$ ipython --no-banner

In [1]: import numpy as np

In [2]: import numpy.linalg as la

In [3]: np.set_printoptions(precision=2, suppress=True, linewidth=200, floatmode="fixed")

In [4]: f = np.array([3, 5, 1, 5, 4, 5, 3, 4, 1, 2, 5])

In [5]: r1 = np.array([1, 1, 2, 4, 0, 0, 3, 3])

In [6]: J = f[:, None] + r1[None, :]

In [7]: J
Out[7]: 
array([[4, 4, 5, 7, 3, 3, 6, 6],
       [6, 6, 7, 9, 5, 5, 8, 8],
       [2, 2, 3, 5, 1, 1, 4, 4],
       [6, 6, 7, 9, 5, 5, 8, 8],
       [5, 5, 6, 8, 4, 4, 7, 7],
       [6, 6, 7, 9, 5, 5, 8, 8],
       [4, 4, 5, 7, 3, 3, 6, 6],
       [5, 5, 6, 8, 4, 4, 7, 7],
       [2, 2, 3, 5, 1, 1, 4, 4],
       [3, 3, 4, 6, 2, 2, 5, 5],
       [6, 6, 7, 9, 5, 5, 8, 8]])

In [8]: la.cond(J) > 100
Out[8]: np.True_

In [9]: np.argsort(-la.norm(J, axis=0).round(6), kind="stable")[:3]
Out[9]: array([3, 6, 7])

In [10]: U, sv, vt = la.svd(J)

In [11]: V = vt[:(sv > 1e-8).sum()]

In [12]: rng = np.random.default_rng(249897)

In [13]: x0 = J[2] + 3 * J[10] + rng.integers(2) * np.eye(8)[6]

In [14]: x0
Out[14]: array([20.00, 20.00, 24.00, 32.00, 16.00, 16.00, 28.00, 28.00])

In [15]: la.matrix_rank(np.vstack([J, x0]))
Out[15]: np.int64(2)

In [16]: round(float(la.norm(x0 - V.T @ V @ x0)), 2)
Out[16]: 0.0

In [17]: U, sv, vt = la.svd(J)

In [18]: np.argmax(sv[:-1] / (sv[1:] + 1e-6)) + 1
Out[18]: np.int64(2)

In [19]: sv.round(2) + 0
Out[19]: array([52.34,  3.51,  0.00,  0.00,  0.00,  0.00,  0.00,  0.00])

In [20]: Y = U[:, :2] @ np.diag(sv[:2]) @ vt[:2]

In [21]: round(float(np.abs(J - Y).max()), 2)
Out[21]: 0.0

In [22]: round(la.norm(J - Y, 2), 2), round(float(sv[2]), 2)
Out[22]: (np.float64(0.0), 0.0)

In [23]: la.matrix_rank(J, rtol=0.05)
Out[23]: np.int64(2)

In [24]: m1 = np.load("layer18.npy")

In [25]: m1
Out[25]: 
array([[ 0, -6, -2, 10,  4],
       [ 0, -3, -1,  5,  2],
       [ 0,  0,  0,  0,  0],
       [ 0, -3, -1,  5,  2],
       [ 0,  0,  0,  0,  0],
       [ 0, -6, -2, 10,  4],
       [ 0, -6, -2, 10,  4],
       [ 0, -3, -1,  5,  2],
       [ 0,  0,  0,  0,  0],
       [ 0, -6, -2, 10,  4],
       [ 0,  0,  0,  0,  0]])

In [26]: # row 3 repeats row 1

In [27]: np.unique(m1.round(6), axis=0).shape
Out[27]: (3, 5)

In [28]: U, sv, vt = la.svd(m1)

In [29]: np.argmax(sv[:-1] / (sv[1:] + 1e-6)) + 1
Out[29]: np.int64(1)

In [30]: Y = U[:, :1] @ np.diag(sv[:1]) @ vt[:1]

In [31]: np.round(la.norm(m1 - Y, 2), 2), round(sv[1], 2)
Out[31]: (np.float64(0.0), np.float64(0.0))

In [32]: la.matrix_rank(m1, rtol=0.05)
Out[32]: np.int64(1)

In [33]: np.round(np.abs(m1 - Y).max(), 2)
Out[33]: np.float64(0.0)

In [34]: r = la.matrix_rank(m1)

In [35]: r
Out[35]: np.int64(1)

In [36]: N = la.svd(m1)[2][r:].T

In [37]: [int(la.matrix_rank(m1[:i])) for i in range(1, len(m1) + 1)]
Out[37]: [1, 1, 1, 1, 1, 1, 1, 1, 1, 1, 1]

In [38]: la.matrix_rank(m1.T @ m1), la.matrix_rank(m1 @ m1.T)
Out[38]: (np.int64(1), np.int64(1))

In [39]: [int(la.matrix_rank(np.delete(m1, i, axis=0))) for i in range(11)]
Out[39]: [1, 1, 1, 1, 1, 1, 1, 1, 1, 1, 1]

In [40]: N.shape
Out[40]: (5, 4)

In [41]: np.round(la.norm(m1, 2) / la.norm(m1), 2)
Out[41]: np.float64(1.0)

In [42]: [round(float(x), 2) for x in la.svd(m1, compute_uv=False)[:3]]
Out[42]: [27.22, 0.0, 0.0]

In [43]: np.argsort(-la.norm(m1, axis=0).round(6), kind="stable")[:3]
Out[43]: array([3, 1, 4])

In [44]: la.matrix_rank(m1, rtol=0.1)
Out[44]: np.int64(1)

In [45]: M = np.loadtxt("a.csv", delimiter=",")

In [46]: M.round(2) + 0
Out[46]: 
array([[ 0.11,  0.02, -0.08,  0.24, -0.16, -0.21,  0.20, -0.09, -0.13, -0.15,  0.00, -0.88],
       [-0.03,  0.32,  0.58, -0.34, -0.14, -0.28, -0.09,  0.11,  0.33, -0.45, -0.09, -0.05],
       [-0.13, -0.28,  0.48,  0.40, -0.14, -0.39, -0.37,  0.16, -0.21,  0.37, -0.02,  0.03],
       [ 0.26,  0.48,  0.05,  0.40,  0.24,  0.07,  0.14,  0.58, -0.07, -0.02,  0.31,  0.07],
       [ 0.50, -0.18, -0.01,  0.07,  0.60, -0.23, -0.35, -0.27, -0.08, -0.32, -0.02,  0.03],
       [ 0.16, -0.32, -0.21,  0.22, -0.55,  0.13, -0.22,  0.23, -0.03, -0.56,  0.10,  0.18],
       [ 0.00,  0.33,  0.24,  0.45, -0.19,  0.07,  0.23, -0.64, -0.16, -0.14, -0.02,  0.29],
       [ 0.55, -0.29,  0.14,  0.01, -0.19, -0.12,  0.38, -0.07,  0.51,  0.29,  0.21,  0.08],
       [-0.45, -0.32, -0.08,  0.21,  0.29, -0.39,  0.50,  0.12,  0.13, -0.31, -0.01,  0.18],
       [-0.18, -0.21,  0.30,  0.33,  0.24,  0.62, -0.12, -0.02,  0.43, -0.08, -0.09, -0.23],
       [ 0.05, -0.32,  0.44, -0.32,  0.08,  0.28,  0.30,  0.03, -0.54, -0.13,  0.35, -0.04],
       [ 0.29, -0.07,  0.10,  0.02, -0.01,  0.11,  0.27,  0.24, -0.20,  0.01, -0.84,  0.08]])

In [47]: Y = la.inv(M)

In [48]: np.round(la.inv(Y), 2) + 0
Out[48]: 
array([[ 0.11,  0.02, -0.08,  0.24, -0.16, -0.21,  0.20, -0.09, -0.13, -0.15,  0.00, -0.88],
       [-0.03,  0.32,  0.58, -0.34, -0.14, -0.28, -0.09,  0.11,  0.33, -0.45, -0.09, -0.05],
       [-0.13, -0.28,  0.48,  0.40, -0.14, -0.39, -0.37,  0.16, -0.21,  0.37, -0.02,  0.03],
       [ 0.26,  0.48,  0.05,  0.40,  0.24,  0.07,  0.14,  0.58, -0.07, -0.02,  0.31,  0.07],
       [ 0.50, -0.18, -0.01,  0.07,  0.60, -0.23, -0.35, -0.27, -0.08, -0.32, -0.02,  0.03],
       [ 0.16, -0.32, -0.21,  0.22, -0.55,  0.13, -0.22,  0.23, -0.03, -0.56,  0.10,  0.18],
       [ 0.00,  0.33,  0.24,  0.45, -0.19,  0.07,  0.23, -0.64, -0.16, -0.14, -0.02,  0.29],
       [ 0.55, -0.29,  0.14,  0.01, -0.19, -0.12,  0.38, -0.07,  0.51,  0.29,  0.21,  0.08],
       [-0.45, -0.32, -0.08,  0.21,  0.29, -0.39,  0.50,  0.12,  0.13, -0.31, -0.01,  0.18],
       [-0.18, -0.21,  0.30,  0.33,  0.24,  0.62, -0.12, -0.02,  0.43, -0.08, -0.09, -0.23],
       [ 0.05, -0.32,  0.44, -0.32,  0.08,  0.28,  0.30,  0.03, -0.54, -0.13,  0.35, -0.04],
       [ 0.29, -0.07,  0.10,  0.02, -0.01,  0.11,  0.27,  0.24, -0.20,  0.01, -0.84,  0.08]])

In [49]: Y.round(2) + 0
Out[49]: 
array([[ 0.11, -0.03, -0.13,  0.26,  0.50,  0.16,  0.00,  0.55, -0.45, -0.18,  0.05,  0.29],
       [ 0.02,  0.32, -0.28,  0.48, -0.18, -0.32,  0.33, -0.29, -0.32, -0.21, -0.32, -0.07],
       [-0.08,  0.58,  0.48,  0.05, -0.01, -0.21,  0.24,  0.14, -0.08,  0.30,  0.44,  0.10],
       [ 0.24, -0.34,  0.40,  0.40,  0.07,  0.22,  0.45,  0.01,  0.21,  0.33, -0.32,  0.02],
       [-0.16, -0.14, -0.14,  0.24,  0.60, -0.55, -0.19, -0.19,  0.29,  0.24,  0.08, -0.01],
       [-0.21, -0.28, -0.39,  0.07, -0.23,  0.13,  0.07, -0.12, -0.39,  0.62,  0.28,  0.11],
       [ 0.20, -0.09, -0.37,  0.14, -0.35, -0.22,  0.23,  0.38,  0.50, -0.12,  0.30,  0.27],
       [-0.09,  0.11,  0.16,  0.58, -0.27,  0.23, -0.64, -0.07,  0.12, -0.02,  0.03,  0.24],
       [-0.13,  0.33, -0.21, -0.07, -0.08, -0.03, -0.16,  0.51,  0.13,  0.43, -0.54, -0.20],
       [-0.15, -0.45,  0.37, -0.02, -0.32, -0.56, -0.14,  0.29, -0.31, -0.08, -0.13,  0.01],
       [ 0.00, -0.09, -0.02,  0.31, -0.02,  0.10, -0.02,  0.21, -0.01, -0.09,  0.35, -0.84],
       [-0.88, -0.05,  0.03,  0.07,  0.03,  0.18,  0.29,  0.08,  0.18, -0.23, -0.04,  0.08]])

In [50]: np.round(la.det(M) * la.det(Y), 2)
Out[50]: np.float64(1.0)

In [51]: round(float(la.cond(M)), 2)
Out[51]: 1.0

In [52]: np.round(la.det(M) * Y, 2) + 0
Out[52]: 
array([[-0.11,  0.03,  0.13, -0.26, -0.50, -0.16,  0.00, -0.55,  0.45,  0.18, -0.05, -0.29],
       [-0.02, -0.32,  0.28, -0.48,  0.18,  0.32, -0.33,  0.29,  0.32,  0.21,  0.32,  0.07],
       [ 0.08, -0.58, -0.48, -0.05,  0.01,  0.21, -0.24, -0.14,  0.08, -0.30, -0.44, -0.10],
       [-0.24,  0.34, -0.40, -0.40, -0.07, -0.22, -0.45, -0.01, -0.21, -0.33,  0.32, -0.02],
       [ 0.16,  0.14,  0.14, -0.24, -0.60,  0.55,  0.19,  0.19, -0.29, -0.24, -0.08,  0.01],
       [ 0.21,  0.28,  0.39, -0.07,  0.23, -0.13, -0.07,  0.12,  0.39, -0.62, -0.28, -0.11],
       [-0.20,  0.09,  0.37, -0.14,  0.35,  0.22, -0.23, -0.38, -0.50,  0.12, -0.30, -0.27],
       [ 0.09, -0.11, -0.16, -0.58,  0.27, -0.23,  0.64,  0.07, -0.12,  0.02, -0.03, -0.24],
       [ 0.13, -0.33,  0.21,  0.07,  0.08,  0.03,  0.16, -0.51, -0.13, -0.43,  0.54,  0.20],
       [ 0.15,  0.45, -0.37,  0.02,  0.32,  0.56,  0.14, -0.29,  0.31,  0.08,  0.13, -0.01],
       [ 0.00,  0.09,  0.02, -0.31,  0.02, -0.10,  0.02, -0.21,  0.01,  0.09, -0.35,  0.84],
       [ 0.88,  0.05, -0.03, -0.07, -0.03, -0.18, -0.29, -0.08, -0.18,  0.23,  0.04, -0.08]])

In [53]: np.round(M @ Y, 2) + 0
Out[53]: 
array([[1.00, 0.00, 0.00, 0.00, 0.00, 0.00, 0.00, 0.00, 0.00, 0.00, 0.00, 0.00],
       [0.00, 1.00, 0.00, 0.00, 0.00, 0.00, 0.00, 0.00, 0.00, 0.00, 0.00, 0.00],
       [0.00, 0.00, 1.00, 0.00, 0.00, 0.00, 0.00, 0.00, 0.00, 0.00, 0.00, 0.00],
       [0.00, 0.00, 0.00, 1.00, 0.00, 0.00, 0.00, 0.00, 0.00, 0.00, 0.00, 0.00],
       [0.00, 0.00, 0.00, 0.00, 1.00, 0.00, 0.00, 0.00, 0.00, 0.00, 0.00, 0.00],
       [0.00, 0.00, 0.00, 0.00, 0.00, 1.00, 0.00, 0.00, 0.00, 0.00, 0.00, 0.00],
       [0.00, 0.00, 0.00, 0.00, 0.00, 0.00, 1.00, 0.00, 0.00, 0.00, 0.00, 0.00],
       [0.00, 0.00, 0.00, 0.00, 0.00, 0.00, 0.00, 1.00, 0.00, 0.00, 0.00, 0.00],
       [0.00, 0.00, 0.00, 0.00, 0.00, 0.00, 0.00, 0.00, 1.00, 0.00, 0.00, 0.00],
       [0.00, 0.00, 0.00, 0.00, 0.00, 0.00, 0.00, 0.00, 0.00, 1.00, 0.00, 0.00],
       [0.00, 0.00, 0.00, 0.00, 0.00, 0.00, 0.00, 0.00, 0.00, 0.00, 1.00, 0.00],
       [0.00, 0.00, 0.00, 0.00, 0.00, 0.00, 0.00, 0.00, 0.00, 0.00, 0.00, 1.00]])
